>>> import numpy as np
>>> from numpy import linalg as LA
>>> np.set_printoptions(precision=3, suppress=True, linewidth=100)
>>> W2 = np.array([[-0.5, -0.6, 0.2, -0.2, 0.5, 0.1],
...     [-0.1, -1.1, -0.3, 1.1, -0.9, 0.0],
...     [0.1, 1.4, 0.9, -0.5, -1.1, -0.5]])
>>> rng = np.random.default_rng(422)
>>> X = np.array([[3, 0, 4],
...     [3, 0, 0],
...     [3, 0, 3],
...     [0, 3, 2],
...     [5, 4, 3],
...     [2, 5, 1],
...     [1, 2, 4],
...     [5, 4, 4],
...     [4, 5, 5],
...     [4, 0, 4],
...     [5, 5, 1],
...     [3, 0, 3],
...     [0, 4, 1],
...     [0, 3, 2],
...     [0, 0, 2],
...     [4, 1, 5],
...     [5, 0, 1],
...     [0, 3, 2],
...     [4, 4, 5],
...     [0, 0, 2],
...     [0, 3, 4],
...     [3, 2, 0],
...     [1, 4, 3],
...     [1, 3, 3],
...     [2, 5, 0],
...     [3, 4, 0],
...     [0, 3, 1],
...     [1, 4, 1],
...     [3, 2, 3],
...     [3, 1, 3],
...     [2, 2, 5],
...     [4, 0, 0]]) @ W2 + 0.02 * rng.normal(size=(32, 6))
>>> X
array([[-1.06 ,  3.811,  4.213, -2.634, -2.905, -1.681],
       [-1.517, -1.806,  0.604, -0.59 ,  1.511,  0.319],
       [-1.21 ,  2.419,  3.295, -2.076, -1.817, -1.16 ],
       [-0.114, -0.52 ,  0.941,  2.316, -4.889, -1.003],
       [-2.608, -3.2  ,  2.511,  1.874, -4.382, -1.011],
       [-1.391, -5.315, -0.208,  4.616, -4.615, -0.304],
       [-0.304,  2.778,  3.215, -0.037, -5.704, -1.899],
       [-2.48 , -1.796,  3.395,  1.398, -5.484, -1.5  ],
       [-1.997, -0.882,  3.814,  2.203, -7.974, -2.106],
       [-1.605,  3.227,  4.404, -2.818, -2.418, -1.59 ],
       [-2.93 , -7.088,  0.39 ,  3.984, -3.12 ,  0.011],
       [-1.172,  2.393,  3.288, -2.101, -1.772, -1.171],
       [-0.342, -2.996, -0.312,  3.908, -4.706, -0.531],
       [-0.084, -0.502,  0.929,  2.337, -4.912, -1.026],
       [ 0.219,  2.783,  1.843, -0.991, -2.189, -1.017],
       [-1.592,  3.477,  4.972, -2.18 , -4.38 , -2.12 ],
       [-2.437, -1.573,  1.905, -1.511,  1.381,  0.012],
       [-0.095, -0.469,  0.892,  2.317, -4.909, -1.034],
       [-1.886,  0.221,  4.093,  1.129, -7.086, -2.092],
       [ 0.172,  2.807,  1.79 , -0.984, -2.211, -0.999],
       [ 0.064,  2.308,  2.671,  1.299, -7.1  , -2.024],
       [-1.709, -4.023,  0.019,  1.597, -0.299,  0.291],
       [-0.593, -0.789,  1.702,  2.698, -6.367, -1.387],
       [-0.473,  0.332,  1.997,  1.568, -5.496, -1.392],
       [-1.468, -6.697, -1.114,  5.127, -3.534,  0.192],
       [-1.925, -6.222, -0.596,  3.813, -2.119,  0.251],
       [-0.194, -1.921, -0.008,  2.813, -3.824, -0.498],
       [-0.799, -3.601, -0.072,  3.738, -4.196, -0.413],
       [-1.386,  0.16 ,  2.708,  0.103, -3.585, -1.204],
       [-1.312,  1.34 ,  3.006, -0.986, -2.692, -1.211],
       [-0.697,  3.598,  4.229, -0.67 , -6.291, -2.305],
       [-2.028, -2.399,  0.766, -0.77 ,  1.968,  0.417]])
>>> W2 = X[[5, 24]].astype(float)
>>> for _ in range(3):
...     labels = LA.norm(X[:, None] - W2, axis=-1).argmin(axis=1)
...     W2 = np.array([X[labels == j].mean(axis=0) for j in range(2)])
... 
>>> print(labels)
[0 0 0 0 1 1 0 0 0 0 1 0 1 0 0 0 0 0 0 0 0 1 0 0 1 1 1 1 0 0 0 0]
>>> W2
array([[-1.026,  0.909,  2.638, -0.043, -3.71 , -1.268],
       [-1.485, -4.563,  0.068,  3.497, -3.422, -0.224]])
>>> W2[1] - W2[0]
array([-0.459, -5.472, -2.57 ,  3.539,  0.288,  1.045])
>>> np.abs(W2[1] - W2[0]).argmax()
np.int64(1)
